% ipython --no-banner

In [1]: import numpy as np

In [2]: np.set_printoptions(precision=2, suppress=True, linewidth=100, sign=" ")

In [3]: F = np.load("data.npy")

In [4]: print(F)
[[  9   7  10   9   6   7]
 [  7  10  13  13  12  12]
 [ 10  13  23  19  12  19]
 [  9  13  19  18  15  16]
 [  6  12  12  15  18  12]
 [  7  12  19  16  12  20]]

In [5]: # symmetric, so the eigenvalues are real

In [6]: def softmax(z):
   ...:     e = np.exp(z - z.max(axis=-1, keepdims=True))
   ...:     return e / e.sum(axis=-1, keepdims=True)
   ...: 

In [7]: print(softmax(F[0] + 2))
[ 0.2   0.03  0.54  0.2   0.01  0.03]

In [8]: print(softmax(F).sum(axis=1))
[ 1.  1.  1.  1.  1.  1.]

In [9]: print(softmax(F[0]))
[ 0.2   0.03  0.54  0.2   0.01  0.03]

In [10]: scores = F @ F.T / np.sqrt(6)

In [11]: print(softmax(scores).round(6).argmax(axis=1))
[ 2  2  2  2  2  2]

In [12]: r = np.linalg.matrix_rank(F)

In [13]: print(r)
4

In [14]: ns = np.linalg.svd(F)[2][r:].T

In [15]: print([int(np.linalg.matrix_rank(np.delete(F, i, axis=0))) for i in range(6)])
[4, 4, 4, 4, 4, 4]

In [16]: print([int(np.linalg.matrix_rank(F[:i])) for i in range(1, len(F) + 1)])
[1, 2, 3, 4, 4, 4]

In [17]: print([int(np.linalg.matrix_rank(F[:, :j + 1])) for j in range(6)])
[1, 2, 3, 4, 4, 4]

In [18]: print(np.round(F @ ns, 2) + 0)
[[ 0.  0.]
 [ 0.  0.]
 [ 0.  0.]
 [ 0.  0.]
 [ 0.  0.]
 [ 0.  0.]]

In [19]: print(ns.shape)
(6, 2)

In [20]: print(np.linalg.matrix_rank(F.T @ F), np.linalg.matrix_rank(F @ F.T))
4 4

In [21]: vals, evecs = np.linalg.eigvalsh(F)
---------------------------------------------------------------------------
ValueError                                Traceback (most recent call last)
Cell In[21], line 1
----> 1 vals, evecs = np.linalg.eigvalsh(F)

ValueError: too many values to unpack (expected 2)

In [22]: vals, evecs = np.linalg.eigh(F)

In [23]: print(np.round(evecs.T @ F @ evecs, 2) + 0)
[[  0.     0.     0.     0.     0.     0.  ]
 [  0.     0.     0.     0.     0.     0.  ]
 [  0.     0.     2.04   0.     0.     0.  ]
 [  0.     0.     0.     5.82   0.     0.  ]
 [  0.     0.     0.     0.     9.57   0.  ]
 [  0.     0.     0.     0.     0.    80.58]]

In [24]: print(np.round(evecs.T @ evecs, 2) + 0)
[[ 1.  0.  0.  0.  0.  0.]
 [ 0.  1.  0.  0.  0.  0.]
 [ 0.  0.  1.  0.  0.  0.]
 [ 0.  0.  0.  1.  0.  0.]
 [ 0.  0.  0.  0.  1.  0.]
 [ 0.  0.  0.  0.  0.  1.]]

In [25]: print(np.linalg.eigvalsh(F + -1 * np.eye(6)))
[-1.   -1.    1.04  4.82  8.57 79.58]

In [26]: print(np.round(np.linalg.eigvalsh(F @ F), 2) + 0)
[    0.       0.       4.15    33.89    91.5   6492.46]

In [27]: print(vals.round(2) + 0)
[  0.     0.     2.04   5.82   9.57  80.58]

In [28]: rng = np.random.default_rng(30)

In [29]: z = rng.permutation(6)

In [30]: print(z)
[ 0  4  1  5  3  2]

In [31]: A2 = F[z][:, z]

In [32]: print(np.trace(A2))
98

In [33]: print(np.diag(A2))
[  9  18  10  20  18  23]

In [34]: print(A2)
[[  9   6   7   7   9  10]
 [  6  18  12  12  15  12]
 [  7  12  10  12  13  13]
 [  7  12  12  20  16  19]
 [  9  15  13  16  18  19]
 [ 10  12  13  19  19  23]]

In [35]: print(np.round(np.sort(np.abs(np.linalg.eigvals(A2))), 2) + 0)
[  0.     0.     2.04   5.82   9.57  80.58]

In [36]: print(np.allclose(A2, F))
False
